>>> import numpy as np
>>> from numpy import linalg as LA
>>> np.set_printoptions(precision=2, suppress=True, linewidth=200)
>>> rd = lambda a: np.round(a, 2) + 0
>>> rng = np.random.default_rng(98937)
>>> lab = rng.integers(0, 2, 4)
>>> arr = np.triu((lab[:, None] == lab) & (rng.random((4, 4)) < 0.8), 1).astype(int)
>>> arr += arr.T
>>> arr
array([[0, 1, 0, 0],
       [1, 0, 0, 0],
       [0, 0, 0, 0],
       [0, 0, 0, 0]])
>>> Uu, s, VT = LA.svd(arr)
>>> s
array([1., 1., 0., 0.])
>>> np.argmax(s[:-1] / (s[1:] + 1e-6)) + 1
np.int64(2)
>>> M2 = Uu[:, :2] @ np.diag(s[:2]) @ VT[:2]
>>> print(M2)
[[0. 1. 0. 0.]
 [1. 0. 0. 0.]
 [0. 0. 0. 0.]
 [0. 0. 0. 0.]]
>>> print(rd(LA.norm(arr - M2) / LA.norm(arr)))
0.0
>>> Uu, s, VT = LA.svd(arr)
>>> vecs = VT[:(s > 1e-8).sum()]
>>> vec = arr[3] + -3 * arr[0] + rng.integers(2) * np.eye(4)[0]
>>> vec
array([ 1., -3.,  0.,  0.])
>>> np.diag(vecs.T @ vecs)
array([1., 1., 0., 0.])
>>> vecs.T @ vecs
array([[1., 0., 0., 0.],
       [0., 1., 0., 0.],
       [0., 0., 0., 0.],
       [0., 0., 0., 0.]])
>>> np.allclose(vecs.T @ vecs @ vec, vec)
True
>>> rd(LA.norm(vec - vecs.T @ vecs @ vec))
np.float64(0.0)
>>> data = np.loadtxt("a.csv", delimiter=",")
>>> data
array([[0., 2.],
       [0., 0.]])
>>> M2 = np.array([[1, 3, 0], [0, 0, 2]])
>>> W2 = np.kron(M2, data)
>>> LA.matrix_rank(W2)
np.int64(2)
>>> print(W2)
[[0. 2. 0. 6. 0. 0.]
 [0. 0. 0. 0. 0. 0.]
 [0. 0. 0. 0. 0. 4.]
 [0. 0. 0. 0. 0. 0.]]
>>> print(rd(LA.norm(W2, 2)), rd(LA.norm(M2, 2) * LA.norm(data, 2)))
6.32 6.32
